>>> import numpy as np
>>> np.set_printoptions(precision=1, suppress=True, linewidth=120, sign=" ")
>>> J = np.load("layer2.npy")
>>> J
array([[ 0.1,  0.3,  0.1],
       [ 0.3,  0.8,  0.3],
       [ 0.1,  0.3,  0.1]])
>>> out = np.array([[-2, 5], [-5, 3]])
>>> cent = np.kron(out, J)
>>> np.linalg.matrix_rank(cent)
np.int64(2)
>>> cent.shape
(6, 6)
>>> round(np.linalg.norm(cent, 2), 1), round(float(np.linalg.norm(out, 2) * np.linalg.norm(J, 2)), 1)
(np.float64(7.5), 7.5)
>>> r = np.linalg.matrix_rank(J)
>>> r
np.int64(1)
>>> null = np.linalg.svd(J)[2][r:].T
>>> [int(np.linalg.matrix_rank(np.delete(J, i, axis=0))) for i in range(3)]
[1, 1, 1]
>>> np.round(J @ null, 1) + 0
array([[ 0.,  0.],
       [ 0.,  0.],
       [ 0.,  0.]])
>>> np.linalg.matrix_rank(J.T @ J), np.linalg.matrix_rank(J @ J.T)
(np.int64(1), np.int64(1))
>>> [int(np.linalg.matrix_rank(J[:i])) for i in range(1, len(J) + 1)]
[1, 1, 1]
>>> np.linalg.matrix_rank(J, rtol=0.1)
np.int64(1)
>>> np.linalg.cond(J) > 100
np.True_
>>> np.round(np.linalg.norm(J, 2) / np.linalg.norm(J), 1)
np.float64(1.0)
>>> [round(float(x), 1) for x in np.linalg.svd(J, compute_uv=False)[:3]]
[1.0, 0.0, 0.0]
>>> np.linalg.lstsq(J[:-1].T, J[-1])[2]
np.int32(1)
>>> np.unique(J.round(6), axis=0).shape
(2, 3)
>>> J @ np.linalg.pinv(J) @ J
array([[ 0.1,  0.3,  0.1],
       [ 0.3,  0.8,  0.3],
       [ 0.1,  0.3,  0.1]])
>>> np.abs(np.diag(np.linalg.qr(J)[1])) > 1e-9
array([ True, False, False])
>>> np.allclose(J[:-1].T @ np.linalg.lstsq(J[:-1].T, J[-1])[0], J[-1])
True
>>> np.round(np.trace(np.linalg.pinv(J) @ J), 1)
np.float64(1.0)
>>> vec = np.array([-1, -1, -2])
>>> h1 = np.maximum(J @ vec, 0)
>>> np.maximum(J @ vec, 0) - np.maximum(-J @ vec, 0)
array([-0.5, -1.6, -0.5])
>>> J * (h1 > 1e-9)[:, None]
array([[ 0.,  0.,  0.],
       [ 0.,  0.,  0.],
       [ 0.,  0.,  0.]])
>>> np.tanh(J @ vec)
array([-0.5, -0.9, -0.5])
>>> X = np.loadtxt("block5.csv", delimiter=",")
>>> X
array([[-0.4,  0.3, -0.4, -0.5],
       [ 0.1, -1.1, -1.5,  2.1],
       [-1. ,  0.5, -1.5, -0.5],
       [ 0.5,  0. , -0.8,  0.8]])
>>> np.abs(np.linalg.svd(X)[2][-1])
array([ 0.4,  0.6,  0.3,  0.6])
>>> [round(float(x), 1) for x in np.linalg.svd(X, compute_uv=False)[:3]]
[3.0, 2.1, 0.6]
>>> np.argsort(-np.linalg.norm(X, axis=0).round(6), kind="stable")[:3]
array([ 3,  2,  1])
>>> Uu, sv, Vt = np.linalg.svd(X, full_matrices=False)
>>> sv.round(1) + 0
array([ 3. ,  2.1,  0.6,  0. ])
>>> np.cumsum(sv ** 2) / np.sum(sv ** 2)
array([ 0.7,  1. ,  1. ,  1. ])
>>> np.round(sv / sv[0], 1) + 0
array([ 1. ,  0.7,  0.2,  0. ])
>>> round(np.sqrt((sv ** 2).sum()), 1), round(np.linalg.norm(X), 1)
(np.float64(3.7), np.float64(3.7))
>>> np.allclose(Uu * sv @ Vt, X)
True
>>> np.round(Uu.T @ Uu, 1) + 0
array([[ 1.,  0.,  0.,  0.],
       [ 0.,  1.,  0.,  0.],
       [ 0.,  0.,  1.,  0.],
       [ 0.,  0.,  0.,  1.]])
>>> np.round(Vt @ Vt.T, 1) + 0
array([[ 1.,  0.,  0.,  0.],
       [ 0.,  1.,  0.,  0.],
       [ 0.,  0.,  1.,  0.],
       [ 0.,  0.,  0.,  1.]])
>>> out = X / np.sqrt((X ** 2).mean(axis=1, keepdims=True))
>>> out[2]
array([-1. ,  0.5, -1.5, -0.5])
>>> np.linalg.matrix_rank(X - X.mean(axis=1, keepdims=True))
np.int64(3)
>>> np.linalg.matrix_rank(out) == np.linalg.matrix_rank(X)
np.True_
>>> def softmax(z):
...     e = np.exp(z - z.max(axis=-1, keepdims=True))
...     return e / e.sum(axis=-1, keepdims=True)
... 
>>> softmax(X[0])
array([ 0.2,  0.4,  0.2,  0.2])
>>> softmax(X).sum(axis=1)
array([ 1.,  1.,  1.,  1.])
>>> np.round(softmax(10 * X[0]), 1) + 0
array([ 0.,  1.,  0.,  0.])
>>> att = X @ X.T / np.sqrt(4)
>>> softmax(att).round(6).argmax(axis=1)
array([ 2,  1,  2,  1])
>>> softmax(att)[0] @ X
array([-0.4,  0.1, -1.1,  0.1])
>>> W0 = np.load("sample4.npy")
>>> W0
array([[-4,  8, -9, -3,  8],
       [ 8, -8,  7, -7, -3],
       [-9,  7, 10, -1, -4],
       [-3, -7, -1,  2, -7],
       [ 8, -3, -4, -7,  0]])
>>> # equal to its transpose
>>> Q, Rm = np.linalg.qr(W0)
>>> Q.shape, Rm.shape
((5, 5), (5, 5))
>>> np.round(Q.T @ Q, 1) + 0
array([[ 1.,  0.,  0.,  0.,  0.],
       [ 0.,  1.,  0.,  0.,  0.],
       [ 0.,  0.,  1.,  0.,  0.],
       [ 0.,  0.,  0.,  1.,  0.],
       [ 0.,  0.,  0.,  0.,  1.]])
>>> Q
array([[-0.3,  0.5,  0.5,  0.6, -0.4],
       [ 0.5, -0.2, -0.5,  0.4, -0.5],
       [-0.6,  0.1, -0.6,  0.4,  0.3],
       [-0.2, -0.8,  0.4,  0.4,  0.1],
       [ 0.5,  0.2,  0.1,  0.4,  0.7]])
>>> mat = np.loadtxt("case11.csv", delimiter=",")
>>> mat
array([[  4.,  -4.,  -1.,   1.,  -3.],
       [ -2.,  -4.,  -6.,  -9., -18.],
       [ -2.,   1.,   7.,   1.,  21.],
       [  8.,   3.,  -3.,  -1.,  -9.]])
>>> np.abs(mat).max()
np.float64(21.0)
>>> np.diff(mat, axis=0)
array([[ -6.,   0.,  -5., -10., -15.],
       [  0.,   5.,  13.,  10.,  39.],
       [ 10.,   2., -10.,  -2., -30.]])
>>> np.linalg.svd(mat, compute_uv=False)
array([ 31.8,  10.3,   5.1,   4.7])
>>> np.count_nonzero(mat)
np.int64(20)
>>> np.unravel_index(np.abs(mat).argmax(), mat.shape)
(np.int64(2), np.int64(4))
>>> mat.mean(axis=0)
array([ 2. , -1. , -0.8, -2. , -2.2])
>>> np.round(softmax(mat[3]), 1) + 0
array([ 1.,  0.,  0.,  0.,  0.])
>>> softmax(mat).sum(axis=1)
array([ 1.,  1.,  1.,  1.])
>>> np.round(softmax(10 * mat[3]), 1) + 0
array([ 1.,  0.,  0.,  0.,  0.])
>>> att = mat @ mat.T / np.sqrt(5)
>>> np.round(softmax(att), 1) + 0
array([[ 0. ,  1. ,  0. ,  0. ],
       [ 0. ,  1. ,  0. ,  0. ],
       [ 0. ,  0. ,  1. ,  0. ],
       [ 0. ,  0.2,  0. ,  0.8]])
>>> softmax(att)[3] @ mat
array([  5.9,   1.5,  -3.6,  -2.7, -10.9])
>>> softmax(att).round(6).argmax(axis=1)
array([ 1,  1,  2,  3])
>>> ang = np.radians(45)
>>> Rm = np.eye(5)
>>> Rm[3, 3] = Rm[2, 2] = np.cos(ang)
>>> Rm[3, 2], Rm[2, 3] = -np.sin(ang), np.sin(ang)
>>> Rm
array([[ 1. ,  0. ,  0. ,  0. ,  0. ],
       [ 0. ,  1. ,  0. ,  0. ,  0. ],
       [ 0. ,  0. ,  0.7,  0.7,  0. ],
       [ 0. ,  0. , -0.7,  0.7,  0. ],
       [ 0. ,  0. ,  0. ,  0. ,  1. ]])
>>> out = mat @ Rm.T
>>> np.allclose(mat @ mat.T, out @ out.T)
True
>>> np.allclose(np.linalg.norm(mat, axis=1), np.linalg.norm(out, axis=1))
True
>>> np.abs(out - mat).max(axis=0)
array([ 0. ,  0. ,  4.6,  6.9,  0. ])
>>> np.linalg.svd(mat, compute_uv=False), np.linalg.svd(out, compute_uv=False)
(array([ 31.8,  10.3,   5.1,   4.7]), array([ 31.8,  10.3,   5.1,   4.7]))
>>> f = np.array([-1, 1, -2, -3, -2])
>>> out = Rm + np.outer(f, np.eye(5)[3])
>>> round(float(np.linalg.det(out) / np.linalg.det(Rm)), 1), round(1 + np.linalg.solve(Rm, f)[3], 1)
(-2.5, np.float64(-2.5))
>>> np.linalg.matrix_rank(out - Rm)
np.int64(1)
>>> out
array([[ 1. ,  0. ,  0. , -1. ,  0. ],
       [ 0. ,  1. ,  0. ,  1. ,  0. ],
       [ 0. ,  0. ,  0.7, -1.3,  0. ],
       [ 0. ,  0. , -0.7, -2.3,  0. ],
       [ 0. ,  0. ,  0. , -2. ,  1. ]])
>>> rng = np.random.default_rng(7621)
>>> ang = rng.uniform(0, 2 * np.pi, 21)
>>> Q, _ = np.linalg.qr(np.array([[0.5, -0.9], [-0.4, 0.6], [-0.7, 0.2]]))
>>> data = 10 * np.c_[np.cos(ang), np.sin(ang)] @ Q.T
>>> data.round(1) + 0
array([[-3.7,  3.3,  8.7],
       [-7.7,  5.3,  3.6],
       [ 6.2, -3.2,  7.1],
       [-0.2, -1. , -9.9],
       [-0.2, -1. , -9.9],
       [ 7.7, -5.3, -3.4],
       [-5.9,  4.6,  6.6],
       [-8.2,  5.5,  1.6],
       [ 6.4, -4.8, -6. ],
       [ 8. , -4.7,  3.7],
       [ 7.7, -5.3, -3.6],
       [-2.5,  0.5, -9.7],
       [ 8. , -5.4, -2.6],
       [-4.1,  3.6,  8.4],
       [-1.7,  2.2,  9.6],
       [-4.6,  2. , -8.6],
       [-4.1,  3.6,  8.4],
       [ 5. , -4.1, -7.7],
       [-6.3,  4.7,  6.2],
       [ 0. ,  1.1,  9.9],
       [-8.4,  5.2, -1.4]])
>>> # null space of dimension 1
>>> np.abs(np.diag(np.linalg.qr(data)[1])) > 1e-9
array([ True,  True, False])
>>> np.round(np.trace(np.linalg.pinv(data) @ data), 1)
np.float64(2.0)
>>> np.unique(data.round(6), axis=0).shape
(21, 3)
>>> np.allclose(data[:-1].T @ np.linalg.lstsq(data[:-1].T, data[-1])[0], data[-1])
True
>>> Xs = data - data.mean(axis=0)
>>> Uu, sv, Vt = np.linalg.svd(Xs, full_matrices=False)
>>> np.round((sv ** 2).sum() ** 2 / (sv ** 4).sum(), 1)
np.float64(1.8)
>>> np.round(sv ** 2 / (sv ** 2).sum(), 1) + 0
array([ 0.7,  0.3,  0. ])
>>> out = np.array([[8, -4], [-9, -9]])
>>> M = np.tile(out, (2, 2))
>>> M
array([[ 8, -4,  8, -4],
       [-9, -9, -9, -9],
       [ 8, -4,  8, -4],
       [-9, -9, -9, -9]])
>>> # column 2 repeats column 0
>>> f = np.array([1, 0, 2])
>>> np.correlate(M[1], M[2], "full")
array([  36,  -36,    0,  -72, -108,  -36,  -72])
>>> np.array([np.convolve(row, f, "same") for row in M])
array([[ -4,  24, -12,  16],
       [ -9, -27, -27, -18],
       [ -4,  24, -12,  16],
       [ -9, -27, -27, -18]])
>>> np.polyval(f, M[1])
array([ 83,  83,  83,  83])
